$ ipython --no-banner

In [1]: import numpy as np

In [2]: from numpy import linalg as LA

In [3]: np.set_printoptions(precision=4, suppress=True, linewidth=120, floatmode="fixed")

In [4]: def tidy(a):
   ...:     return np.round(a, 4) + 0
   ...: 

In [5]: A = np.load("run18.npy")

In [6]: A
Out[6]: 
array([[ 3,  0,  0,  0],
       [ 0,  0,  0,  0],
       [ 0,  0, -4,  0],
       [ 0,  0,  0, -4]])

In [7]: LA.matrix_rank(A - A[0, 0] * np.eye(4))
Out[7]: np.int64(3)

In [8]: print([int(LA.matrix_rank(LA.matrix_power(A, p))) for p in range(1, 5)])
[3, 3, 3, 3]

In [9]: Uu, sigma, VT = LA.svd(A)

In [10]: V = VT[:(sigma > 1e-8).sum()]

In [11]: rng = np.random.default_rng(47)

In [12]: vec = A[0] + -1 * A[2] + rng.integers(2) * np.eye(4)[1]

In [13]: print(vec)
[3.0000 0.0000 4.0000 0.0000]

In [14]: V.T @ V
Out[14]: 
array([[1.0000, 0.0000, 0.0000, 0.0000],
       [0.0000, 0.0000, 0.0000, 0.0000],
       [0.0000, 0.0000, 1.0000, 0.0000],
       [0.0000, 0.0000, 0.0000, 1.0000]])

In [15]: np.diag(V.T @ V)
Out[15]: array([1.0000, 0.0000, 1.0000, 1.0000])

In [16]: F = np.load("layer2.npy")

In [17]: F
Out[17]: 
array([[ 0.4854, -0.9984,  0.6805,  0.9033, -0.9906,  0.9748, -0.9990,  0.9984],
       [ 0.8854, -0.8275, -0.8917,  0.9890, -0.5850,  0.9069, -0.8937,  0.9354],
       [-0.5915, -0.9246,  0.9069, -0.5370, -0.8875,  0.3885, -0.9217,  0.8511],
       [-0.7306, -0.7969, -0.0798,  0.9789, -0.8538,  0.0500, -0.6858,  0.6911],
       [ 0.8306,  0.9989,  0.2913, -1.0000,  0.9986, -0.8741,  0.9980, -0.9981],
       [ 0.7211, -0.2821, -0.8538,  0.9536, -0.0798,  0.6291, -0.3969,  0.5850],
       [-0.9947, -0.1293,  0.8565,  0.6107, -0.7739, -0.9366,  0.5080, -0.6584],
       [-0.2260, -0.5915,  0.0500,  0.6911, -0.5717,  0.2260, -0.5581,  0.5441],
       [-0.1877,  0.5850, -0.7259,  0.8692,  0.3540, -0.4053,  0.6751, -0.5441],
       [-0.5441,  0.9447,  0.1974, -0.9232,  0.8617, -0.8668,  0.9603, -0.9603],
       [ 0.7699,  0.6858, -0.8110,  0.2913,  0.7306,  0.1877,  0.5915, -0.4136],
       [ 0.8367,  0.9201, -0.9545,  0.6696,  0.9104, -0.0699,  0.8977, -0.7818],
       [-0.4219,  0.8511,  0.6107, -0.9780,  0.7574, -0.7487,  0.8692, -0.8957],
       [-0.5370, -0.9976,  0.9329,  0.6640, -0.9931,  0.8832, -0.9978,  0.9951],
       [ 0.3095, -0.9488,  0.0997,  0.8764, -0.8854,  0.8210, -0.9595,  0.9545],
       [-0.8426,  0.1096, -0.4777,  0.9762, -0.4053, -0.6351,  0.4621, -0.3540],
       [-0.3275, -0.9995,  0.9545,  0.7163, -0.9974,  0.9587, -0.9996,  0.9990],
       [-0.5227, -0.8957,  0.9302, -0.8275, -0.8367,  0.3540, -0.8996,  0.8005],
       [ 0.4542, -0.9579,  0.9618, -0.9846, -0.8243,  0.8426, -0.9789,  0.9478]])

In [18]: D = LA.norm(F[:, None] - F[None], axis=-1)

In [19]: np.unravel_index(D.round(6).argmax(), D.shape)
Out[19]: (np.int64(4), np.int64(13))

In [20]: np.flatnonzero(D[2] < D.mean() / 2)
Out[20]: array([ 2, 13, 17, 18])

In [21]: Ac = F - F.mean(axis=0)

In [22]: Uu, sigma, VT = LA.svd(Ac, full_matrices=False)

In [23]: np.abs(VT[0]).argmax()
Out[23]: np.int64(6)

In [24]: tidy(sigma ** 2 / (sigma ** 2).sum())
Out[24]: array([0.6355, 0.2127, 0.1187, 0.0204, 0.0104, 0.0020, 0.0002, 0.0000])

In [25]: LA.matrix_rank(Ac)
Out[25]: np.int64(8)

In [26]: tidy(VT[0] * np.sign(VT[0, np.abs(VT[0]).argmax()]))
Out[26]: array([ 0.0339,  0.4612, -0.1691, -0.1578,  0.4155, -0.3474,  0.4766, -0.4606])

In [27]: m1 = 0.5 ** np.abs(np.subtract.outer(np.arange(7), np.arange(7)))

In [28]: tidy(m1)
Out[28]: 
array([[1.0000, 0.5000, 0.2500, 0.1250, 0.0625, 0.0312, 0.0156],
       [0.5000, 1.0000, 0.5000, 0.2500, 0.1250, 0.0625, 0.0312],
       [0.2500, 0.5000, 1.0000, 0.5000, 0.2500, 0.1250, 0.0625],
       [0.1250, 0.2500, 0.5000, 1.0000, 0.5000, 0.2500, 0.1250],
       [0.0625, 0.1250, 0.2500, 0.5000, 1.0000, 0.5000, 0.2500],
       [0.0312, 0.0625, 0.1250, 0.2500, 0.5000, 1.0000, 0.5000],
       [0.0156, 0.0312, 0.0625, 0.1250, 0.2500, 0.5000, 1.0000]])

In [29]: blk = np.stack([A, 4 * A, A[::-1]])

In [30]: print(tidy(LA.norm(blk, axis=(1, 2))))
[ 6.4031 25.6125  6.4031]

In [31]: blk.shape
Out[31]: (3, 4, 4)

In [32]: LA.matrix_rank(blk)
Out[32]: array([3, 3, 3])
